$ ipython --no-banner

In [1]: import numpy as np

In [2]: from numpy import linalg as LA

In [3]: np.set_printoptions(suppress=True, linewidth=100)

In [4]: mat = np.load("w.npy")

In [5]: mat
Out[5]: 
array([[-0.68, -4.66,  0.8 , -1.96],
       [ 0.78,  4.4 , -1.55,  1.88],
       [ 1.68,  5.82, -1.11,  2.6 ],
       [-0.16,  0.53,  0.48,  0.13],
       [ 3.02,  8.56, -1.32,  4.04],
       [ 1.74,  1.52,  0.9 ,  1.02],
       [ 0.52, -0.78,  0.54, -0.14],
       [ 2.05, -0.71,  2.41,  0.15],
       [-0.9 , -1.93, -0.52, -0.92],
       [-1.46, -5.08,  0.88, -2.28],
       [-1.54, -1.44, -1.04, -0.87],
       [-2.16, -8.88,  2.38, -4.04],
       [ 1.04,  6.43, -2.02,  2.81],
       [ 0.16,  0.74, -0.41,  0.35]])

In [6]: r0 = np.array([0, 0])

In [7]: np.convolve(mat[8], r0)
Out[7]: array([0., 0., 0., 0., 0.])

In [8]: np.polyval(r0, mat[8])
Out[8]: array([0., 0., 0., 0.])

In [9]: np.round(np.cross(mat[8, :3], mat[9, :3]), 2)
Out[9]: array([-4.34,  1.55,  1.75])

In [10]: C = mat[[9, 0]].astype(float)

In [11]: for _ in range(4):
    ...:     labels = LA.norm(mat[:, None] - C, axis=-1).argmin(axis=1)
    ...:     C = np.array([mat[labels == j].mean(axis=0) for j in range(2)])
    ...: 

In [12]: labels
Out[12]: array([0, 1, 1, 1, 1, 1, 1, 1, 1, 0, 1, 0, 1, 1])

In [13]: np.round(C[1] - C[0], 2)
Out[13]: array([ 2.2 ,  8.31, -1.68,  3.76])

In [14]: np.abs(C[1] - C[0]).argmax()
Out[14]: np.int64(1)

In [15]: C.round(2)
Out[15]: 
array([[-1.43, -6.21,  1.35, -2.76],
       [ 0.76,  2.1 , -0.33,  1.  ]])
